% python3 -q
>>> import numpy as np
>>> import numpy.linalg as la
>>> np.set_printoptions(precision=2, suppress=True, linewidth=160, sign=" ")
>>> def rnd(a):
...     return np.round(a, 2) + 0
... 
>>> W0 = np.load("a.npy")
>>> rnd(W0)
array([[ 0.24, -0.9 ,  0.36],
       [ 0.94,  0.3 ,  0.14],
       [ 0.24, -0.31, -0.92]])
>>> U, sig, Vh = la.svd(W0, full_matrices=False)
>>> np.allclose(U * sig @ Vh, W0)
True
>>> Vh @ Vh.T
array([[ 1.,  0.,  0.],
       [ 0.,  1.,  0.],
       [ 0.,  0.,  1.]])
>>> rnd(U.T @ W0 @ Vh.T)
array([[ 1.,  0.,  0.],
       [ 0.,  1.,  0.],
       [ 0.,  0.,  1.]])
>>> rnd(np.cumsum(sig ** 2) / np.sum(sig ** 2))
array([ 0.33,  0.67,  1.  ])
>>> U.shape, sig.shape, Vh.shape
((3, 3), (3,), (3, 3))
>>> rnd(sig / sig[0])
array([ 1.,  1.,  1.])
>>> t = np.radians(30)
>>> r_ = np.eye(3)
>>> r_[0, 0] = r_[1, 1] = np.cos(t)
>>> r_[0, 1], r_[1, 0] = -np.sin(t), np.sin(t)
>>> rnd(r_)
array([[ 0.87, -0.5 ,  0.  ],
       [ 0.5 ,  0.87,  0.  ],
       [ 0.  ,  0.  ,  1.  ]])
>>> Y = W0 @ r_.T
>>> np.allclose(W0 @ W0.T, Y @ Y.T)
True
>>> rnd(la.det(r_)), rnd(np.trace(r_))
(np.float64(1.0), np.float64(2.73))
>>> rnd(la.svd(W0, compute_uv=False)), rnd(la.svd(Y, compute_uv=False))
(array([ 1.,  1.,  1.]), array([ 1.,  1.,  1.]))
>>> rnd(la.norm(W0, axis=0))
array([ 1.,  1.,  1.])
>>> m1 = np.load("run1.npy")
>>> m1
array([[-1,  1, -1,  1],
       [-2, -2, -2, -2],
       [-1,  1, -1,  1],
       [-2, -2, -2, -2]])
>>> Y = m1 / la.norm(m1, axis=1, keepdims=True)
>>> cov = Y @ Y.T
>>> rnd(la.norm(Y, axis=1))
array([ 1.,  1.,  1.,  1.])
>>> np.argwhere(np.triu(np.abs(cov) > 0.95, 1))
array([[ 0,  2],
       [ 1,  3]])
>>> (np.abs(cov) > 0.9).astype(int)
array([[ 1,  0,  1,  0],
       [ 0,  1,  0,  1],
       [ 1,  0,  1,  0],
       [ 0,  1,  0,  1]])
>>> np.degrees(np.arccos(np.clip(cov[0, 3], -1, 1)))
np.float64(90.0)
